$ python3 -q
>>> import numpy as np
>>> np.set_printoptions(precision=4, suppress=True, linewidth=160)
>>> rng = np.random.default_rng(847)
>>> t = rng.uniform(0, 2 * np.pi, 11)
>>> q, _ = np.linalg.qr(np.array([[-2.2, 0.4], [0.4, 0.7], [1.2, 0.2]]))
>>> arr = 20 * np.c_[np.cos(t), np.sin(t)] @ q.T
>>> arr
array([[  4.2272, -16.3388, -10.732 ],
       [  3.9472,  17.928 ,   7.9376],
       [-18.5457,  -4.9646,   5.6043],
       [  8.9349, -13.7583, -11.4401],
       [-15.9014, -12.1179,   0.551 ],
       [-11.1944, -16.1475,  -3.7341],
       [  2.5745,  17.9022,   8.5373],
       [-11.1808,  11.9701,  11.4764],
       [-17.1154, -10.1155,   2.1773],
       [  2.0814,  17.8686,   8.7396],
       [  7.0786, -14.9432, -11.2514]])
>>> # rank 2
>>> basis = arr[[7, 4]].astype(float)
>>> for _ in range(3):
...     lab = np.linalg.norm(arr[:, None] - basis, axis=-1).argmin(axis=1)
...     basis = np.array([arr[lab == j].mean(axis=0) for j in range(2)])
... 
>>> lab
array([1, 0, 1, 1, 1, 1, 0, 0, 1, 0, 1])
>>> basis[1] - basis[0]
array([ -5.4293, -29.0438, -13.2906])
>>> np.abs(basis[1] - basis[0]).argmax()
np.int64(1)
>>> vec = np.array([8, -8, 7])
>>> h = np.maximum(arr @ vec, 0)
>>> arr * (h > 1e-9)[:, None]
array([[  4.2272, -16.3388, -10.732 ],
       [  0.    ,   0.    ,   0.    ],
       [ -0.    ,  -0.    ,   0.    ],
       [  8.9349, -13.7583, -11.4401],
       [ -0.    ,  -0.    ,   0.    ],
       [-11.1944, -16.1475,  -3.7341],
       [  0.    ,   0.    ,   0.    ],
       [ -0.    ,   0.    ,   0.    ],
       [ -0.    ,  -0.    ,   0.    ],
       [  0.    ,   0.    ,   0.    ],
       [  7.0786, -14.9432, -11.2514]])
>>> np.maximum(arr @ vec, 0) - np.maximum(-arr @ vec, 0)
array([  89.4041,  -56.2834,  -69.4187,  101.465 ,  -26.4116,   13.4861,  -62.8602, -104.8721,  -40.7578,  -65.1206,   97.4141])
>>> np.tanh(arr @ vec)
array([ 1., -1., -1.,  1., -1.,  1., -1., -1., -1., -1.,  1.])
>>> np.flatnonzero(h > 1e-9)
array([ 0,  3,  5, 10])
>>> U, sigma, VT = np.linalg.svd(arr)
>>> sigma.round(4) + 0
array([53.8214, 38.7718,  0.    ])
>>> np.argmax(sigma[:-1] / (sigma[1:] + 1e-6)) + 1
np.int64(2)
>>> other = U[:, :2] @ np.diag(sigma[:2]) @ VT[:2]
>>> np.linalg.matrix_rank(other)
np.int64(2)
>>> round(np.linalg.norm(arr - other) / np.linalg.norm(arr), 4)
np.float64(0.0)
>>> t = np.radians(90)
>>> r_ = np.eye(3)
>>> r_[2, 2] = r_[0, 0] = np.cos(t)
>>> r_[2, 0], r_[0, 2] = -np.sin(t), np.sin(t)
>>> r_.round(4) + 0
array([[ 0.,  0.,  1.],
       [ 0.,  1.,  0.],
       [-1.,  0.,  0.]])
>>> other = arr @ r_.T
>>> other
array([[-10.732 , -16.3388,  -4.2272],
       [  7.9376,  17.928 ,  -3.9472],
       [  5.6043,  -4.9646,  18.5457],
       [-11.4401, -13.7583,  -8.9349],
       [  0.551 , -12.1179,  15.9014],
       [ -3.7341, -16.1475,  11.1944],
       [  8.5373,  17.9022,  -2.5745],
       [ 11.4764,  11.9701,  11.1808],
       [  2.1773, -10.1155,  17.1154],
       [  8.7396,  17.8686,  -2.0814],
       [-11.2514, -14.9432,  -7.0786]])
>>> np.abs(other - arr).max(axis=0)
array([24.15  ,  0.    , 15.3504])
>>> np.allclose(np.linalg.norm(arr, axis=1), np.linalg.norm(other, axis=1))
True
>>> E = np.loadtxt("a.csv", delimiter=",")
>>> E
array([[0., 0., 0., 1.],
       [1., 0., 0., 0.],
       [0., 1., 0., 0.],
       [0., 0., 1., 0.]])
>>> # a transition matrix
>>> lab = arr[:, 1] > np.median(arr[:, 1])
>>> r0 = arr[lab].mean(axis=0) - arr[~lab].mean(axis=0)
>>> ((arr - arr.mean(axis=0)) @ r0 > 0).astype(int)
array([0, 1, 0, 0, 0, 0, 1, 1, 0, 1, 0])
>>> np.round((((arr - arr.mean(axis=0)) @ r0 > 0) == lab).mean(), 4)
np.float64(0.9091)
>>> r0
array([-0.2296, 26.0444, 14.1972])
